$ ipython --no-banner

In [1]: import numpy as np

In [2]: from numpy import linalg as LA

In [3]: np.set_printoptions(precision=3, suppress=True, linewidth=160)

In [4]: rnd = lambda a: np.round(a, 3) + 0

In [5]: J = np.loadtxt("layer19.csv", delimiter=",")

In [6]: J
Out[6]: 
array([[ 0.,  4.,  2.,  4.,  3., -1., -4., -6.],
       [-4.,  0.,  3.,  5., -4.,  0., -1.,  0.],
       [-2., -3.,  0.,  0., -3., -6., -2., -6.],
       [-4., -5.,  0.,  0., -4., -6.,  1.,  3.],
       [-3.,  4.,  3.,  4.,  0., -1., -2., -2.],
       [ 1.,  0.,  6.,  6.,  1.,  0.,  3., -2.],
       [ 4.,  1.,  2., -1.,  2., -3.,  0., -4.],
       [ 6.,  0.,  6., -3.,  2.,  2.,  4.,  0.]])

In [7]: q, Rm = LA.qr(J)

In [8]: rnd(q @ Rm)
Out[8]: 
array([[ 0.,  4.,  2.,  4.,  3., -1., -4., -6.],
       [-4.,  0.,  3.,  5., -4.,  0., -1.,  0.],
       [-2., -3.,  0.,  0., -3., -6., -2., -6.],
       [-4., -5.,  0.,  0., -4., -6.,  1.,  3.],
       [-3.,  4.,  3.,  4.,  0., -1., -2., -2.],
       [ 1.,  0.,  6.,  6.,  1.,  0.,  3., -2.],
       [ 4.,  1.,  2., -1.,  2., -3.,  0., -4.],
       [ 6.,  0.,  6., -3.,  2.,  2.,  4.,  0.]])

In [9]: rnd(q.T @ q)
Out[9]: 
array([[1., 0., 0., 0., 0., 0., 0., 0.],
       [0., 1., 0., 0., 0., 0., 0., 0.],
       [0., 0., 1., 0., 0., 0., 0., 0.],
       [0., 0., 0., 1., 0., 0., 0., 0.],
       [0., 0., 0., 0., 1., 0., 0., 0.],
       [0., 0., 0., 0., 0., 1., 0., 0.],
       [0., 0., 0., 0., 0., 0., 1., 0.],
       [0., 0., 0., 0., 0., 0., 0., 1.]])

In [10]: q.shape, Rm.shape
Out[10]: ((8, 8), (8, 8))

In [11]: x0 = np.array([2, -1, 3, 0, -1, 0, 0, -2])

In [12]: rnd(LA.det(J))
Out[12]: np.float64(343396.0)

In [13]: rnd(LA.eigvals(J).real)
Out[13]: array([0., 0., 0., 0., 0., 0., 0., 0.])

In [14]: rnd(LA.svd(J, compute_uv=False))
Out[14]: array([14.742, 14.742, 10.183, 10.183,  3.416,  3.416,  1.143,  1.143])

In [15]: q = LA.solve(np.eye(8) - J, np.eye(8) + J)

In [16]: rnd(q @ q.T)
Out[16]: 
array([[1., 0., 0., 0., 0., 0., 0., 0.],
       [0., 1., 0., 0., 0., 0., 0., 0.],
       [0., 0., 1., 0., 0., 0., 0., 0.],
       [0., 0., 0., 1., 0., 0., 0., 0.],
       [0., 0., 0., 0., 1., 0., 0., 0.],
       [0., 0., 0., 0., 0., 1., 0., 0.],
       [0., 0., 0., 0., 0., 0., 1., 0.],
       [0., 0., 0., 0., 0., 0., 0., 1.]])

In [17]: rng = np.random.default_rng(2122)

In [18]: lab = rng.permutation(8)

In [19]: lab
Out[19]: array([2, 7, 6, 1, 5, 3, 0, 4])

In [20]: M2 = J[lab][:, lab]

In [21]: rnd(np.sort(np.abs(LA.eigvals(M2))))
Out[21]: array([ 1.143,  1.143,  3.416,  3.416, 10.183, 10.183, 14.742, 14.742])

In [22]: np.trace(M2)
Out[22]: np.float64(0.0)

In [23]: rnd(LA.det(M2)), rnd(LA.det(J[lab]))
Out[23]: (np.float64(343396.0), np.float64(343396.0))

In [24]: M2
Out[24]: 
array([[ 0., -6., -2., -3., -6.,  0., -2., -3.],
       [ 6.,  0.,  4.,  0.,  2., -3.,  6.,  2.],
       [ 2., -4.,  0.,  1., -3., -1.,  4.,  2.],
       [ 3.,  0., -1.,  0.,  0.,  5., -4., -4.],
       [ 6., -2.,  3.,  0.,  0.,  6.,  1.,  1.],
       [ 0.,  3.,  1., -5., -6.,  0., -4., -4.],
       [ 2., -6., -4.,  4., -1.,  4.,  0.,  3.],
       [ 3., -2., -2.,  4., -1.,  4., -3.,  0.]])

In [25]: f = np.array([2, -2, 2, 1, -2, -1, 2, 2])

In [26]: M2 = J + np.outer(f, np.eye(8)[5])

In [27]: M2
Out[27]: 
array([[ 0.,  4.,  2.,  4.,  3.,  1., -4., -6.],
       [-4.,  0.,  3.,  5., -4., -2., -1.,  0.],
       [-2., -3.,  0.,  0., -3., -4., -2., -6.],
       [-4., -5.,  0.,  0., -4., -5.,  1.,  3.],
       [-3.,  4.,  3.,  4.,  0., -3., -2., -2.],
       [ 1.,  0.,  6.,  6.,  1., -1.,  3., -2.],
       [ 4.,  1.,  2., -1.,  2., -1.,  0., -4.],
       [ 6.,  0.,  6., -3.,  2.,  4.,  4.,  0.]])

In [28]: x0 = np.array([4, 2, 9, 9, 1, 5, 9, 1])

In [29]: rhs = J @ x0

In [30]: beta, lr = np.zeros(8), 1 / LA.norm(J, 2) ** 2

In [31]: for i in range(50):
    ...:     beta -= lr * J.T @ (J @ beta - rhs)
    ...:     if i % 10 == 0: print(i, round(LA.norm(J @ beta - rhs), 3))
    ...: 
0 69.646
10 7.27
20 4.844
30 3.612
40 2.999

In [32]: rnd(beta)
Out[32]: array([3.652, 0.861, 9.864, 8.697, 1.917, 5.364, 7.65 , 1.345])

In [33]: rnd(LA.cond(J))
Out[33]: np.float64(12.901)

In [34]: cent = np.array([[2, 1, -2, 1], [-2, -2, 1, -1], [-2, -2, -1, 2], [-1, -1, -1, 1]])

In [35]: feats = (rng.random((28, 4)) < 0.25) @ cent

In [36]: feats
Out[36]: 
array([[ 2,  1, -2,  1],
       [-2, -2,  1, -1],
       [-5, -5, -1,  2],
       [-1, -2, -2,  1],
       [-2, -2,  1, -1],
       [-4, -4,  0,  1],
       [-2, -2, -1,  2],
       [ 0,  0,  0,  0],
       [ 2,  1, -2,  1],
       [ 2,  1, -2,  1],
       [-2, -2,  1, -1],
       [ 0,  0,  0,  0],
       [-1, -2, -4,  4],
       [ 1,  0, -3,  2],
       [ 0,  0,  0,  0],
       [ 2,  1, -2,  1],
       [-2, -2,  1, -1],
       [ 2,  1, -2,  1],
       [-2, -2,  1, -1],
       [-2, -2, -1,  2],
       [-3, -3, -2,  3],
       [ 0,  0,  0,  0],
       [ 0,  0,  0,  0],
       [-3, -3, -2,  3],
       [-4, -4,  0,  1],
       [ 0,  0,  0,  0],
       [ 0, -1, -1,  0],
       [ 2,  1, -2,  1]])

In [37]: lab = feats[:, 2] > np.median(feats[:, 2])

In [38]: f = feats[lab].mean(axis=0) - feats[~lab].mean(axis=0)

In [39]: np.argsort(-np.abs(f).round(6), kind="stable")
Out[39]: array([2, 3, 0, 1])

In [40]: rnd((((feats - feats.mean(axis=0)) @ f > 0) == lab).mean())
Out[40]: np.float64(0.929)

In [41]: ((feats - feats.mean(axis=0)) @ f > 0).astype(int)
Out[41]: array([0, 1, 1, 0, 1, 1, 0, 1, 0, 0, 1, 1, 0, 0, 1, 0, 1, 0, 1, 0, 0, 1, 1, 0, 1, 1, 1, 0])

In [42]: mat = np.load("dump.npy")

In [43]: mat
Out[43]: 
array([[ 1.462, -0.414, -0.694,  0.626, -0.939,  2.045, -0.852, -0.17 ],
       [ 0.686, -1.475, -1.144,  0.871,  0.084,  1.331,  1.376, -0.786],
       [ 0.361,  1.192,  0.637, -1.555,  1.537,  1.11 , -0.592, -0.826],
       [-0.833,  1.439,  0.791,  0.746, -0.01 , -0.12 , -2.052, -0.911],
       [ 1.744, -1.301,  1.138,  1.147, -1.137,  0.379,  0.4  ,  0.244],
       [-1.475,  1.277, -1.007, -0.39 ,  0.493, -1.429,  0.499,  1.222],
       [ 0.911,  2.305, -0.13 ,  0.004,  1.495,  0.515, -0.26 ,  0.521],
       [ 0.169,  0.431,  1.997, -0.987, -1.773, -0.269, -0.767, -0.141],
       [-0.702, -0.625,  0.257, -0.077, -1.508, -0.216,  1.121, -2.114],
       [ 0.808, -0.931,  0.108,  0.902, -1.819,  1.553, -0.529,  0.811],
       [ 1.592,  2.013,  0.293,  0.72 ,  0.754, -0.846, -0.527, -0.495],
       [-2.822,  0.286, -0.085, -0.192, -0.632,  0.526, -0.186, -0.449]])

In [44]: q, Rm = LA.qr(mat)

In [45]: rnd(abs(Rm[0, 0])), rnd(LA.norm(mat[:, 0]))
Out[45]: (np.float64(4.599), np.float64(4.599))

In [46]: rnd(np.trace(q @ q.T))
Out[46]: np.float64(8.0)

In [47]: M2 = np.c_[mat[:, :3] @ np.array([[-3, 2, 1], [1, -2, 0], [3, -1, -2]]), np.array([0, 3, 7, 6, 4, 3, 1, 7, 8, 5, 1, 9])]

In [48]: rnd(M2)
Out[48]: 
array([[-6.882,  4.446,  2.85 ,  0.   ],
       [-6.965,  5.466,  2.974,  3.   ],
       [ 2.02 , -2.299, -0.913,  7.   ],
       [ 6.311, -5.335, -2.415,  6.   ],
       [-3.119,  4.952, -0.532,  4.   ],
       [ 2.681, -4.497,  0.539,  3.   ],
       [-0.818, -2.658,  1.171,  1.   ],
       [ 5.915, -2.521, -3.825,  7.   ],
       [ 2.252, -0.411, -1.216,  8.   ],
       [-3.031,  3.37 ,  0.592,  5.   ],
       [-1.884, -1.135,  1.006,  1.   ],
       [ 8.497, -6.131, -2.652,  9.   ]])

In [49]: rnd(LA.norm(M2 - mat @ LA.lstsq(mat, M2)[0], axis=0))
Out[49]: array([0.   , 0.   , 0.   , 7.803])

In [50]: rnd(LA.norm(LA.qr(mat)[0].T @ M2, axis=0) ** 2 / ((M2 ** 2).sum(axis=0) + 1e-12))
Out[50]: array([1.   , 1.   , 1.   , 0.821])

In [51]: LA.matrix_rank(M2)
Out[51]: np.int64(4)

In [52]: X = np.loadtxt("mat.csv", delimiter=",")

In [53]: rnd(X)
Out[53]: 
array([[-0.408,  0.368, -0.744,  0.216,  0.219],
       [-0.704, -0.377,  0.164, -0.463, -0.02 ],
       [ 0.371, -0.281, -0.569, -0.401, -0.527],
       [ 0.037,  0.713,  0.295, -0.177, -0.411],
       [-0.334,  0.301, -0.08 , -0.336, -0.274],
       [ 0.296,  0.212, -0.051, -0.659,  0.656]])

In [54]: T = np.stack([X, 4 * X, X[::-1]])

In [55]: T.shape
Out[55]: (3, 6, 5)

In [56]: rnd(LA.norm(T, axis=(1, 2)))
Out[56]: array([2.236, 8.944, 2.236])

In [57]: (T @ X.T).shape
Out[57]: (3, 6, 6)

In [58]: P = X @ LA.solve(X.T @ X, X.T)

In [59]: rnd(np.diag(P))
Out[59]: array([0.95 , 0.88 , 0.978, 0.797, 0.396, 1.   ])

In [60]: LA.matrix_rank(np.eye(6) - P)
Out[60]: np.int64(1)

In [61]: f = np.array([0, 1, -2])

In [62]: rnd(np.correlate(X[0], X[4], "full"))
Out[62]: array([ 0.112,  0.036,  0.113,  0.039,  0.174, -0.438,  0.296, -0.006, -0.073])

In [63]: rnd(np.convolve(X[0], f))
Out[63]: array([ 0.   , -0.408,  1.183, -1.48 ,  1.704, -0.212, -0.439])

In [64]: rnd(LA.pinv(X))
Out[64]: 
array([[-0.408, -0.704,  0.371,  0.037, -0.334,  0.296],
       [ 0.368, -0.377, -0.281,  0.713,  0.301,  0.212],
       [-0.744,  0.164, -0.569,  0.295, -0.08 , -0.051],
       [ 0.216, -0.463, -0.401, -0.177, -0.336, -0.659],
       [ 0.219, -0.02 , -0.527, -0.411, -0.274,  0.656]])

In [65]: rnd(X[:, 1] @ X[:, 3])
Out[65]: np.float64(0.0)

In [66]: M2 = X / LA.norm(X, axis=1, keepdims=True)

In [67]: gram = M2 @ M2.T

In [68]: rnd(LA.norm(M2, axis=1))
Out[68]: array([1., 1., 1., 1., 1., 1.])

In [69]: rnd(np.degrees(np.arccos(np.clip(gram[4, 1], -1, 1))))
Out[69]: np.float64(62.849)

In [70]: np.argwhere(np.triu(np.abs(gram) > 0.95, 1))
Out[70]: array([], shape=(0, 2), dtype=int64)

In [71]: (gram - 2 * np.eye(6)).round(6).argmax(axis=1)
Out[71]: array([4, 4, 4, 4, 3, 4])

In [72]: rnd(gram[4])
Out[72]: array([0.284, 0.456, 0.187, 0.624, 1.   , 0.017])

In [73]: A = np.array([[0.0, -1.0, -1.0, -1.0],
    ...:     [-1.0, 0.0, -1.0, -1.0],
    ...:     [-1.0, -1.0, 0.0, -1.0],
    ...:     [-1.0, -1.0, -1.0, 0.0]])

In [74]: A
Out[74]: 
array([[ 0., -1., -1., -1.],
       [-1.,  0., -1., -1.],
       [-1., -1.,  0., -1.],
       [-1., -1., -1.,  0.]])

In [75]: def softmax(z):
    ...:     e = np.exp(z - z.max(axis=-1, keepdims=True))
    ...:     return e / e.sum(axis=-1, keepdims=True)
    ...: 

In [76]: rnd(softmax(A[0]))
Out[76]: array([0.475, 0.175, 0.175, 0.175])

In [77]: S = A @ A.T / np.sqrt(4)

In [78]: rnd(softmax(S + np.triu(np.full(S.shape, -np.inf), 1)))
Out[78]: 
array([[1.   , 0.   , 0.   , 0.   ],
       [0.378, 0.622, 0.   , 0.   ],
       [0.274, 0.274, 0.452, 0.   ],
       [0.215, 0.215, 0.215, 0.355]])

In [79]: rnd(softmax(S))
Out[79]: 
array([[0.355, 0.215, 0.215, 0.215],
       [0.215, 0.355, 0.215, 0.215],
       [0.215, 0.215, 0.355, 0.215],
       [0.215, 0.215, 0.215, 0.355]])

In [80]: rnd(softmax(S)[0] @ A)
Out[80]: array([-0.645, -0.785, -0.785, -0.785])
